$ python -q
>>> import numpy as np
>>> from numpy import linalg as LA
>>> np.set_printoptions(precision=4, suppress=True, linewidth=140, floatmode="fixed")
>>> rnd = lambda a: np.round(a, 4) + 0
>>> feats = np.loadtxt("test19.csv", delimiter=",")
>>> feats
array([[ -4.0000,   2.0000,  -3.0000,  -4.0000,  -5.0000],
       [  0.0000,   0.0000,   0.0000,   0.0000,   0.0000],
       [  0.0000,   0.0000,   0.0000,   0.0000,   0.0000],
       [ -8.0000,   1.0000,  -7.0000,   1.0000,   8.0000],
       [ -5.0000,   0.0000,   0.0000,  -6.0000,  -1.0000],
       [ -8.0000,   1.0000,   2.0000,   1.0000,   7.0000],
       [ -1.0000,  -5.0000,  -5.0000,  -5.0000,  -4.0000],
       [ -5.0000,   0.0000,  -9.0000,  -6.0000,   0.0000],
       [ -8.0000,   7.0000,  -7.0000,  -5.0000,  -1.0000],
       [ -5.0000,   0.0000,   0.0000,  -6.0000,  -1.0000],
       [  0.0000,   0.0000,   0.0000,   0.0000,   0.0000],
       [ -4.0000,   5.0000,  -4.0000,  -1.0000,   4.0000],
       [ -9.0000,   2.0000,  -3.0000, -10.0000,  -6.0000],
       [  0.0000,   0.0000,   0.0000,   0.0000,   0.0000],
       [ -4.0000,   5.0000,   5.0000,  -1.0000,   3.0000],
       [  0.0000,   0.0000,   0.0000,   0.0000,   0.0000],
       [ -8.0000,   1.0000,   2.0000,   1.0000,   7.0000],
       [-12.0000,   6.0000,  -2.0000,   0.0000,  11.0000],
       [ -8.0000,   1.0000,  -7.0000,   1.0000,   8.0000],
       [ -4.0000,   5.0000,   5.0000,  -1.0000,   3.0000],
       [  0.0000,   0.0000,   0.0000,   0.0000,   0.0000],
       [ -8.0000,  -2.0000,  -6.0000,  -2.0000,  -1.0000],
       [ -8.0000,   7.0000,  -7.0000,  -5.0000,  -1.0000],
       [  0.0000,   0.0000,   0.0000,   0.0000,   0.0000],
       [ -4.0000,   5.0000,   5.0000,  -1.0000,   3.0000],
       [ -4.0000,  -4.0000,  -3.0000,   2.0000,   4.0000],
       [ -8.0000,   1.0000,  -7.0000,   1.0000,   8.0000],
       [ -4.0000,   5.0000,   5.0000,  -1.0000,   3.0000]])
>>> # rows 1 and 2 are equal
>>> cen = (feats - feats.mean(axis=0)) / feats.std(axis=0)
>>> np.argwhere(np.abs(cen) > 2)
array([[ 6,  1],
       [12,  3],
       [17,  0],
       [17,  4]])
>>> b = LA.lstsq(np.delete(cen, 0, axis=1), cen[:, 0])[0]
>>> rnd(b)
array([-0.1238,  0.2264,  0.8275, -1.0139])
>>> rnd(1 - np.var(cen[:, 0] - np.delete(cen, 0, axis=1) @ b))
np.float64(0.7436)
